% python3 -q
>>> import numpy as np
>>> import numpy.linalg as la
>>> np.set_printoptions(suppress=True, linewidth=140)
>>> rnd = lambda a: np.round(a, 3) + 0
>>> W0 = np.load("mat.npy")
>>> print(W0)
[[-1.326  0.761 -1.528  1.444 -0.646  0.013  0.739 -0.018]
 [ 0.238 -0.16   0.117 -0.176  0.     0.092 -0.105 -0.011]
 [-2.139  1.098 -2.16   2.314 -1.054  0.145  1.106  0.088]
 [ 0.957 -0.477  1.06  -0.965  0.54   0.096 -0.314  0.   ]
 [ 1.602 -0.799  1.487 -1.311  0.732  0.125 -0.794  0.137]
 [-1.636  0.736 -1.767  1.594 -0.845 -0.034  0.871  0.066]
 [ 1.164 -0.534  1.131 -1.095  0.708 -0.022 -0.622  0.115]
 [-0.271  0.191 -0.31   0.181 -0.155 -0.031  0.168  0.025]
 [ 4.102 -2.066  3.996 -4.032  1.926 -0.052 -1.985 -0.042]
 [-0.089 -0.134  0.035  0.11  -0.147 -0.005  0.202  0.186]
 [ 1.788 -0.976  1.967 -1.589  0.949  0.144 -0.782 -0.01 ]
 [-1.342  0.477 -1.433  1.256 -0.754 -0.046  0.605  0.152]
 [-1.665  0.64  -1.652  1.677 -0.912 -0.271  0.733  0.149]
 [-0.828  0.268 -1.074  0.847 -0.493  0.16   0.51   0.14 ]
 [ 0.045  0.037  0.188 -0.061 -0.04  -0.065 -0.038 -0.139]
 [ 1.142 -0.55   1.055 -1.004  0.63   0.216 -0.763 -0.165]
 [ 1.981 -0.921  2.181 -2.118  1.    -0.107 -1.122  0.009]
 [ 3.053 -1.674  2.945 -2.925  1.437  0.102 -1.603 -0.179]
 [ 2.946 -1.588  3.02  -3.106  1.428 -0.021 -1.514  0.105]
 [ 2.885 -1.561  3.043 -2.767  1.534  0.1   -1.355  0.127]
 [ 0.227 -0.039  0.09  -0.094 -0.133 -0.094 -0.12   0.016]
 [ 0.542 -0.408  0.54  -0.562  0.296 -0.054 -0.272  0.021]
 [-2.078  0.934 -2.086  2.256 -1.095  0.117  0.977 -0.084]]
>>> Q, vecs = la.qr(W0[:, :1])[0], la.qr(W0[:, 1:])[0]
>>> s = la.svd(Q.T @ vecs, compute_uv=False)
>>> print((s > 0.9).sum())
1
>>> print(rnd(np.degrees(np.arccos(s.clip(0, 1)))))
[2.122]
